>>> import numpy as np
>>> np.set_printoptions(precision=3, suppress=True, linewidth=120, legacy="1.25")
>>> tidy = lambda a: np.round(a, 3) + 0
>>> M = np.loadtxt("test2.csv", delimiter=",")
>>> M
array([[ 0.1  , -0.9  ,  0.8  ,  0.7  , -1.7  , -0.623,  1.4  ],
       [-0.4  ,  0.5  ,  1.   , -0.1  , -0.4  ,  0.289,  0.4  ],
       [ 1.3  ,  0.7  ,  1.9  , -0.5  ,  0.9  ,  0.466,  0.7  ],
       [-0.2  ,  0.8  ,  0.3  , -1.8  , -0.7  ,  1.758, -0.1  ],
       [ 0.7  ,  0.4  ,  0.2  ,  0.6  , -1.4  , -0.613, -1.1  ],
       [ 0.6  ,  0.4  ,  0.1  ,  0.4  ,  1.7  , -0.318,  0.   ],
       [ 0.7  , -1.1  , -0.6  ,  0.1  ,  0.5  , -0.188, -0.7  ],
       [-1.   , -0.8  ,  2.   ,  1.2  ,  0.   , -1.081,  2.1  ],
       [-0.7  ,  0.4  , -3.4  ,  1.3  ,  2.4  , -1.388,  0.7  ],
       [ 0.5  ,  1.   ,  1.6  ,  1.1  ,  0.   , -1.311,  0.4  ],
       [ 0.6  , -1.4  , -0.5  , -1.5  ,  1.   ,  1.428,  1.2  ],
       [ 1.8  ,  0.5  ,  0.   , -0.9  , -1.3  ,  0.607,  0.9  ],
       [-1.3  ,  0.6  , -1.6  ,  1.5  ,  0.2  , -1.695, -0.7  ],
       [ 0.5  ,  1.   ,  0.5  , -1.   ,  0.1  ,  0.99 , -0.9  ],
       [ 0.2  ,  1.4  ,  0.3  , -0.9  , -2.1  ,  0.739, -0.4  ],
       [-0.3  , -0.1  , -1.3  , -0.3  ,  0.9  ,  0.1  ,  0.5  ],
       [-0.8  ,  0.3  , -0.8  , -0.9  , -0.6  ,  0.884,  1.4  ],
       [ 1.   , -0.3  ,  2.2  , -1.1  ,  1.2  ,  1.182, -0.5  ]])
>>> u, v = M[12], M[17]
>>> tidy(u @ v)
-8.063
>>> tidy(u @ u)
10.263
>>> p = (u @ v) / (u @ u) * u
>>> tidy(p)
array([ 1.021, -0.471,  1.257, -1.179, -0.157,  1.332,  0.55 ])
>>> np.linalg.matrix_rank(np.outer(u, v))
1
>>> tidy(v - p)
array([-0.021,  0.171,  0.943,  0.079,  1.357, -0.15 , -1.05 ])
>>> tidy((v - p) @ u)
0.0
>>> G = np.cov(M, rowvar=False)
>>> tidy(np.corrcoef(M[:, 5], M[:, 1])[0, 1])
0.018
>>> tidy(np.polyfit(M[:, 5], M[:, 1], 1))
array([0.014, 0.188])
>>> tidy(np.median(M, axis=0))
array([ 0.35 ,  0.4  ,  0.25 , -0.2  ,  0.05 ,  0.194,  0.4  ])
>>> Ac = M - M.mean(axis=0)
>>> V = np.linalg.svd(Ac)[2][:6]
>>> A2 = Ac - Ac @ V.T @ V
>>> tidy(np.cov(Ac @ V.T, rowvar=False))
array([[2.915, 0.   , 0.   , 0.   , 0.   , 0.   ],
       [0.   , 1.695, 0.   , 0.   , 0.   , 0.   ],
       [0.   , 0.   , 1.302, 0.   , 0.   , 0.   ],
       [0.   , 0.   , 0.   , 0.981, 0.   , 0.   ],
       [0.   , 0.   , 0.   , 0.   , 0.466, 0.   ],
       [0.   , 0.   , 0.   , 0.   , 0.   , 0.333]])
>>> tidy(np.linalg.norm(A2) / np.linalg.norm(Ac))
0.024
>>> A = np.load("layer6.npy")
>>> A
array([[-0.004,  3.135,  2.25 ,  2.334,  0.333],
       [-0.158,  2.673,  1.487,  1.678,  0.423],
       [-0.12 ,  2.92 ,  1.458,  2.441,  0.189],
       [-0.245,  2.613,  2.186,  2.247, -0.17 ],
       [ 0.292,  3.202,  2.058,  1.19 ,  0.34 ],
       [-0.255,  2.845,  2.041,  1.675,  0.137],
       [-0.442,  3.253,  1.647,  1.987,  0.081],
       [ 0.2  ,  3.343,  2.037,  2.169, -0.015],
       [ 0.153,  2.874,  2.451,  1.909,  0.253],
       [ 0.362,  3.762,  2.324,  1.896,  0.128],
       [ 0.201,  2.866,  2.274,  2.147,  0.326],
       [ 0.025,  3.283,  1.511,  2.164, -0.123],
       [-0.258,  2.898,  0.917,  1.754,  0.031],
       [ 0.146,  2.882,  2.481,  1.86 ,  0.374],
       [ 0.104,  3.059,  1.5  ,  2.077,  0.384],
       [ 0.229,  2.751,  1.829,  1.678, -0.402],
       [ 2.771,  0.587,  2.55 ,  3.107,  2.803],
       [ 3.382,  1.736,  2.324,  3.309,  3.117],
       [ 2.559,  1.047,  1.747,  2.578,  2.712],
       [ 2.893,  1.066,  2.218,  3.497,  3.164],
       [ 3.312,  1.107,  2.234,  2.959,  2.957],
       [ 3.455,  0.921,  1.698,  2.572,  2.403],
       [ 2.846,  1.288,  1.611,  3.251,  2.242],
       [ 2.864,  0.964,  1.973,  2.907,  2.82 ],
       [ 3.852,  0.77 ,  2.018,  2.943,  3.028],
       [ 3.311,  1.245,  2.286,  2.915,  3.129],
       [ 2.486,  0.87 ,  1.846,  2.698,  2.782],
       [ 2.447,  0.482,  1.688,  2.796,  3.111],
       [ 3.285,  1.645,  1.507,  2.848,  3.047],
       [ 3.349,  1.032,  2.019,  2.88 ,  2.622],
       [ 3.375,  1.093,  1.576,  2.96 ,  2.722],
       [ 2.996,  1.013,  2.203,  2.379,  3.357]])
>>> Ac = A - A.mean(axis=0)
>>> V = np.linalg.svd(Ac)[2][:2]
>>> A2 = Ac - Ac @ V.T @ V
>>> tidy(np.diag(V.T @ V))
array([0.505, 0.453, 0.634, 0.062, 0.346])
>>> tidy(np.cov(Ac @ V.T, rowvar=False))
array([[5.653, 0.   ],
       [0.   , 0.156]])
>>> tidy(np.linalg.norm(A2) / np.linalg.norm(Ac))
0.211
>>> theta = np.deg2rad(15)
>>> F = np.eye(5)
>>> F[np.ix_([1, 4], [1, 4])] = [[np.cos(theta), -np.sin(theta)], [np.sin(theta), np.cos(theta)]]
>>> tidy(F)
array([[ 1.   ,  0.   ,  0.   ,  0.   ,  0.   ],
       [ 0.   ,  0.966,  0.   ,  0.   , -0.259],
       [ 0.   ,  0.   ,  1.   ,  0.   ,  0.   ],
       [ 0.   ,  0.   ,  0.   ,  1.   ,  0.   ],
       [ 0.   ,  0.259,  0.   ,  0.   ,  0.966]])
>>> theta = np.radians(60)
>>> R = np.eye(5)
>>> R[2, 2] = R[3, 3] = np.cos(theta)
>>> R[2, 3], R[3, 2] = -np.sin(theta), np.sin(theta)
>>> tidy(R)
array([[ 1.   ,  0.   ,  0.   ,  0.   ,  0.   ],
       [ 0.   ,  1.   ,  0.   ,  0.   ,  0.   ],
       [ 0.   ,  0.   ,  0.5  , -0.866,  0.   ],
       [ 0.   ,  0.   ,  0.866,  0.5  ,  0.   ],
       [ 0.   ,  0.   ,  0.   ,  0.   ,  1.   ]])
>>> A2 = F @ R.T
>>> tidy(np.abs(A2 - F).max(axis=0))
array([0.   , 0.   , 0.866, 0.866, 0.   ])
>>> np.allclose(np.linalg.norm(F, axis=1), np.linalg.norm(A2, axis=1))
True
>>> tidy(F @ F)
array([[ 1.   ,  0.   ,  0.   ,  0.   ,  0.   ],
       [ 0.   ,  0.866,  0.   ,  0.   , -0.5  ],
       [ 0.   ,  0.   ,  1.   ,  0.   ,  0.   ],
       [ 0.   ,  0.   ,  0.   ,  1.   ,  0.   ],
       [ 0.   ,  0.5  ,  0.   ,  0.   ,  0.866]])
>>> (np.linalg.matrix_power((F != 0) + (F.T != 0) + np.eye(5), 5) > 0).astype(int)
array([[1, 0, 0, 0, 0],
       [0, 1, 0, 0, 1],
       [0, 0, 1, 0, 0],
       [0, 0, 0, 1, 0],
       [0, 1, 0, 0, 1]])
>>> (F != 0).astype(int)
array([[1, 0, 0, 0, 0],
       [0, 1, 0, 0, 1],
       [0, 0, 1, 0, 0],
       [0, 0, 0, 1, 0],
       [0, 1, 0, 0, 1]])
>>> rng = np.random.default_rng(816)
>>> theta = np.sort(rng.uniform(-2, 2, 12))
>>> K = np.c_[theta, theta ** 2, theta ** 3] @ np.array([[0, 3, 1, 2], [3, 0, 1, 3], [1, 0, 1, 1]])
>>> tidy(K)
array([[ 3.871, -5.355, -4.286,  0.301],
       [ 3.86 , -5.326, -4.22 ,  0.309],
       [ 3.764, -5.114, -3.753,  0.355],
       [ 3.044, -4.092, -2.041,  0.316],
       [ 2.39 , -3.392, -1.298,  0.129],
       [ 0.221, -0.855, -0.227, -0.35 ],
       [ 0.002,  0.068,  0.023,  0.047],
       [ 0.008,  0.155,  0.054,  0.111],
       [ 0.128,  0.599,  0.248,  0.527],
       [ 0.321,  0.934,  0.438,  0.943],
       [ 0.523,  1.178,  0.607,  1.308],
       [ 2.734,  2.53 ,  2.155,  4.421]])
>>> C = K[[10, 6]].astype(float)
>>> for _ in range(4):
...     idx = np.linalg.norm(K[:, None] - C, axis=-1).argmin(axis=1)
...     C = np.array([K[idx == j].mean(axis=0) for j in range(2)])
... 
>>> idx
array([1, 1, 1, 1, 1, 0, 0, 0, 0, 0, 0, 0])
>>> np.abs(C[1] - C[0]).argmax()
1
>>> tidy(np.trace(np.linalg.pinv(K) @ K))
3.0
>>> np.linalg.lstsq(K[:-1].T, K[-1])[2]
3
>>> def softmax(z):
...     e = np.exp(z - z.max(axis=-1, keepdims=True))
...     return e / e.sum(axis=-1, keepdims=True)
... 
>>> tidy(softmax(K[11]))
array([0.129, 0.105, 0.072, 0.695])
>>> tidy(softmax(K[11] + 4))
array([0.129, 0.105, 0.072, 0.695])
>>> tidy(softmax(10 * K[11]))
array([0., 0., 0., 1.])
>>> S = K @ K.T / np.sqrt(4)
>>> softmax(S).round(6).argmax(axis=1)
array([ 0,  0,  0,  0,  0,  0, 11, 11, 11, 11, 11, 11])
>>> mat = np.load("x.npy")
>>> tidy(mat)
array([[0.333, 0.333, 0.   , 0.333, 0.   , 0.   , 0.   , 0.   ],
       [0.   , 0.25 , 0.25 , 0.25 , 0.   , 0.   , 0.25 , 0.   ],
       [0.25 , 0.25 , 0.25 , 0.   , 0.   , 0.25 , 0.   , 0.   ],
       [0.25 , 0.25 , 0.   , 0.5  , 0.   , 0.   , 0.   , 0.   ],
       [0.   , 0.   , 0.   , 0.   , 0.667, 0.333, 0.   , 0.   ],
       [0.   , 0.   , 0.   , 0.   , 0.   , 0.333, 0.333, 0.333],
       [0.   , 0.2  , 0.2  , 0.   , 0.2  , 0.2  , 0.2  , 0.   ],
       [0.   , 0.25 , 0.   , 0.   , 0.25 , 0.   , 0.25 , 0.25 ]])
>>> x = np.array([2, -2, 3, 2, -1, -1, 2, -2])
>>> y = mat @ x
>>> tidy(y)
array([ 0.667,  1.25 ,  0.5  ,  1.   , -1.   , -0.333,  0.2  , -0.75 ])
>>> tidy(np.linalg.solve(mat, 5 * y))
array([ 10., -10.,  15.,  10.,  -5.,  -5.,  10., -10.])
>>> T = np.stack([mat, -2 * mat, mat[::-1]])
>>> T.shape
(3, 8, 8)
>>> np.linalg.matrix_rank(T)
array([8, 8, 8])
>>> (T @ mat.T).shape
(3, 8, 8)
>>> Q, V = np.linalg.qr(mat[:, :2])[0], np.linalg.qr(mat[:, 2:])[0]
>>> sig = np.linalg.svd(Q.T @ V, compute_uv=False)
>>> tidy(np.linalg.norm(Q @ Q.T - V @ V.T, 2))
1.0
>>> (sig > 0.9).sum()
2
>>> tidy(np.degrees(np.arccos(sig.clip(0, 1))))
array([ 5.419, 20.415])
>>> x = np.array([1, 2, 3, 0, 1, 0, 1, 2])
>>> h = np.maximum(mat @ x, 0)
>>> tidy(mat * (h > 1e-9)[:, None])
array([[0.333, 0.333, 0.   , 0.333, 0.   , 0.   , 0.   , 0.   ],
       [0.   , 0.25 , 0.25 , 0.25 , 0.   , 0.   , 0.25 , 0.   ],
       [0.25 , 0.25 , 0.25 , 0.   , 0.   , 0.25 , 0.   , 0.   ],
       [0.25 , 0.25 , 0.   , 0.5  , 0.   , 0.   , 0.   , 0.   ],
       [0.   , 0.   , 0.   , 0.   , 0.667, 0.333, 0.   , 0.   ],
       [0.   , 0.   , 0.   , 0.   , 0.   , 0.333, 0.333, 0.333],
       [0.   , 0.2  , 0.2  , 0.   , 0.2  , 0.2  , 0.2  , 0.   ],
       [0.   , 0.25 , 0.   , 0.   , 0.25 , 0.   , 0.25 , 0.25 ]])
>>> np.flatnonzero(h > 1e-9)
array([0, 1, 2, 3, 4, 5, 6, 7])
>>> feats = np.loadtxt("run9.csv", delimiter=",")
>>> feats
array([[ 4.,  5.,  6.,  7.,  8.,  9., 10., 11.],
       [12., 13., 14., 15., 16., 17., 18., 19.],
       [20., 21., 22., 23., 24., 25., 26., 27.],
       [28., 29., 30., 31., 32., 33., 34., 35.]])
>>> theta = np.radians(15)
>>> R = np.eye(8)
>>> R[1, 1] = R[5, 5] = np.cos(theta)
>>> R[1, 5], R[5, 1] = -np.sin(theta), np.sin(theta)
>>> tidy(R)
array([[ 1.   ,  0.   ,  0.   ,  0.   ,  0.   ,  0.   ,  0.   ,  0.   ],
       [ 0.   ,  0.966,  0.   ,  0.   ,  0.   , -0.259,  0.   ,  0.   ],
       [ 0.   ,  0.   ,  1.   ,  0.   ,  0.   ,  0.   ,  0.   ,  0.   ],
       [ 0.   ,  0.   ,  0.   ,  1.   ,  0.   ,  0.   ,  0.   ,  0.   ],
       [ 0.   ,  0.   ,  0.   ,  0.   ,  1.   ,  0.   ,  0.   ,  0.   ],
       [ 0.   ,  0.259,  0.   ,  0.   ,  0.   ,  0.966,  0.   ,  0.   ],
       [ 0.   ,  0.   ,  0.   ,  0.   ,  0.   ,  0.   ,  1.   ,  0.   ],
       [ 0.   ,  0.   ,  0.   ,  0.   ,  0.   ,  0.   ,  0.   ,  1.   ]])
>>> A2 = feats @ R.T
>>> np.allclose(np.linalg.norm(feats, axis=1), np.linalg.norm(A2, axis=1))
True
>>> tidy(np.linalg.svd(feats, compute_uv=False)), tidy(np.linalg.svd(A2, compute_uv=False))
(array([121.931,   5.379,   0.   ,   0.   ]), array([121.931,   5.379,   0.   ,   0.   ]))
